% ipython --no-banner

In [1]: import numpy as np

In [2]: import numpy.linalg as la

In [3]: np.set_printoptions(suppress=True, linewidth=200)

In [4]: tidy = lambda a: np.round(a, 2) + 0

In [5]: data = np.load("out18.npy")

In [6]: print(data)
[[-1  2  1  0 -1  2 -1]
 [-1  1  3  2  0  3  0]
 [-3  2  4  1  0  1  0]
 [-5  1  6  0  2  1  2]
 [-7  0  5  1  2  3  0]
 [-9  1  6 -1  3  5 -2]
 [-9  3  8 -2  4  6 -4]
 [-8  4  6 -3  4  8 -4]
 [-7  6  5 -5  2  8 -6]
 [-9  5  6 -4  2  6 -6]
 [-8  5  5 -6  2  6 -5]
 [-9  5  6 -5  4  6 -4]
 [-8  7  8 -5  3  4 -5]
 [-7  7  7 -4  1  3 -3]
 [-6  8  5 -6  3  4 -5]
 [-8  7  4 -7  5  5 -6]
 [-8  5  4 -6  5  6 -7]]

In [7]: rng = np.random.default_rng(8375)

In [8]: Y = data + rng.integers(-2, 3, (17, 1)) @ rng.integers(-2, 3, (1, 7))

In [9]: print(Y)
[[ -1   2   1   0  -1   2  -1]
 [ -3   0   5   1  -2   1   2]
 [ -5   1   6   0  -2  -1   2]
 [ -1   3   2   2   6   5  -2]
 [ -9  -1   7   0   0   1   2]
 [-13  -1  10  -3  -1   1   2]
 [ -9   3   8  -2   4   6  -4]
 [-12   2  10  -5   0   4   0]
 [ -5   7   3  -4   4  10  -8]
 [ -7   6   4  -3   4   8  -8]
 [-10   4   7  -7   0   4  -3]
 [ -5   7   2  -3   8  10  -8]
 [ -4   9   4  -3   7   8  -9]
 [-11   5  11  -6  -3  -1   1]
 [ -2  10   1  -4   7   8  -9]
 [ -8   7   4  -7   5   5  -6]
 [ -4   7   0  -4   9  10 -11]]

In [10]: print(np.abs(Y - data).sum(axis=1))
[ 0 12 12 24 12 24  0 24 12 12 12 24 24 24 24  0 24]

In [11]: Y = data[0, 0] * data[1:] - np.outer(data[1:, 0], data[0])

In [12]: print(Y)
[[  0   1  -2  -2  -1  -1  -1]
 [  0   4  -1  -1  -3   5  -3]
 [  0   9  -1   0  -7   9  -7]
 [  0  14   2  -1  -9  11  -7]
 [  0  17   3   1 -12  13  -7]
 [  0  15   1   2 -13  12  -5]
 [  0  12   2   3 -12   8  -4]
 [  0   8   2   5  -9   6  -1]
 [  0  13   3   4 -11  12  -3]
 [  0  11   3   6 -10  10  -3]
 [  0  13   3   5 -13  12  -5]
 [  0   9   0   5 -11  12  -3]
 [  0   7   0   4  -8  11  -4]
 [  0   4   1   6  -9   8  -1]
 [  0   9   4   7 -13  11  -2]
 [  0  11   4   6 -13  10  -1]]

In [13]: print(data[:, 0] / data[0, 0])
[1. 1. 3. 5. 7. 9. 9. 8. 7. 9. 8. 9. 8. 7. 6. 8. 8.]

In [14]: print(la.matrix_rank(Y), la.matrix_rank(data))
6 7

In [15]: Xc = (data - data.mean(axis=0)) / data.std(axis=0)

In [16]: print(np.argwhere(np.abs(Xc) > 2))
[[0 0]
 [0 2]
 [0 4]
 [1 0]
 [3 6]]

In [17]: c = la.lstsq(np.delete(Xc, 0, axis=1), Xc[:, 0])[0]

In [18]: print(tidy(1 - np.var(Xc[:, 0] - np.delete(Xc, 0, axis=1) @ c)))
0.93

In [19]: print(tidy(c))
[ 0.86 -0.6   0.89 -0.08 -0.02  0.32]

In [20]: P = data @ la.solve(data.T @ data, data.T)

In [21]: print(tidy(np.trace(P)))
7.0

In [22]: E = np.loadtxt("dump.csv", delimiter=",")

In [23]: print(E)
[[ -0.9   -1.7   -2.     1.1    5.42  -1.  ]
 [  0.1   -0.6   -0.2   -1.8   -8.98  -0.9 ]
 [  0.8   -0.3    0.8   -0.5   -2.48  -1.2 ]
 [  2.3   -0.9   -0.1    0.1    0.59   1.  ]
 [  0.5    0.7   -0.2   -0.5   -2.43  -1.  ]
 [  0.    -0.8   -1.6   -1.3   -6.49  -1.  ]
 [  0.4    1.4   -0.9    0.8    4.04   0.  ]
 [ -0.6   -0.7   -1.7   -0.3   -1.51   0.5 ]
 [ -0.2    0.     1.9    0.     0.     0.  ]
 [ -0.1    2.2   -0.7   -0.5   -2.46   0.9 ]
 [  0.3   -0.7    0.4   -0.4   -1.94  -0.6 ]
 [  0.3    0.2    0.8    0.7    3.58  -0.5 ]
 [ -0.7   -1.3    0.2   -0.6   -3.02  -0.7 ]
 [ -0.8   -1.1   -0.4   -1.    -5.1   -0.7 ]
 [ -1.6    0.5    1.     2.3   11.46   0.  ]
 [ -1.     1.5    0.4   -0.7   -3.51  -1.5 ]
 [  0.6   -0.1   -1.4   -1.3   -6.62   0.2 ]
 [  0.3    0.1    1.2   -0.5   -2.65  -0.6 ]
 [  1.    -1.7    1.7    0.4    1.93   0.1 ]
 [  2.3   -1.2    0.1   -3.3  -16.62   0.4 ]
 [ -0.5    0.1   -0.5    2.    10.14   0.3 ]
 [  0.7    1.    -0.9   -1.9   -9.53   1.2 ]
 [  0.7    0.    -0.5    0.7    3.49   0.2 ]
 [ -1.     1.4    1.9   -0.1   -0.46   0.5 ]
 [ -2.7   -0.9    0.9   -0.4   -1.85  -0.2 ]
 [ -0.9   -0.9    1.4   -0.7   -3.44   0.9 ]
 [  2.5    2.    -0.3    0.2    1.25  -0.7 ]
 [  1.     1.1   -1.8   -2.6  -13.13   0.9 ]
 [  1.5    1.     1.5    0.4    2.08  -0.6 ]
 [ -0.9    2.2   -0.1    0.7    3.35  -0.3 ]
 [  1.2    1.3    0.7   -0.8   -4.07   0.  ]
 [ -1.4    0.4   -0.1    0.5    2.5   -0.8 ]
 [ -0.8    0.7   -1.2   -0.5   -2.58  -0.6 ]
 [  0.9   -0.1    0.4    1.2    6.05  -1.6 ]]

In [24]: gram = np.cov(E, rowvar=False)

In [25]: print(tidy(np.median(E, axis=0)))
[ 0.2   0.05 -0.1  -0.4  -1.9  -0.25]

In [26]: print(tidy(np.polyfit(E[:, 3], E[:, 0], 1)))
[-0.27  0.03]

In [27]: print(gram.shape)
(6, 6)

In [28]: print(tidy(np.corrcoef(E.T)))
[[ 1.    0.07 -0.04 -0.28 -0.27  0.14]
 [ 0.07  1.   -0.01  0.11  0.11  0.09]
 [-0.04 -0.01  1.    0.21  0.22 -0.06]
 [-0.28  0.11  0.21  1.    1.   -0.2 ]
 [-0.27  0.11  0.22  1.    1.   -0.2 ]
 [ 0.14  0.09 -0.06 -0.2  -0.2   1.  ]]

In [29]: theta = np.radians(30)

In [30]: Rm = np.eye(6)

In [31]: Rm[5, 5] = Rm[2, 2] = np.cos(theta)

In [32]: Rm[5, 2], Rm[2, 5] = -np.sin(theta), np.sin(theta)

In [33]: print(tidy(Rm))
[[ 1.    0.    0.    0.    0.    0.  ]
 [ 0.    1.    0.    0.    0.    0.  ]
 [ 0.    0.    0.87  0.    0.    0.5 ]
 [ 0.    0.    0.    1.    0.    0.  ]
 [ 0.    0.    0.    0.    1.    0.  ]
 [ 0.    0.   -0.5   0.    0.    0.87]]

In [34]: Y = E @ Rm.T

In [35]: print(np.allclose(la.norm(E, axis=1), la.norm(Y, axis=1)))
True

In [36]: print(np.allclose(E @ E.T, Y @ Y.T))
True

In [37]: print(tidy(la.svd(E, compute_uv=False)), tidy(la.svd(Y, compute_uv=False)))
[35.29  6.75  6.17  5.95  4.36  0.09] [35.29  6.75  6.17  5.95  4.36  0.09]
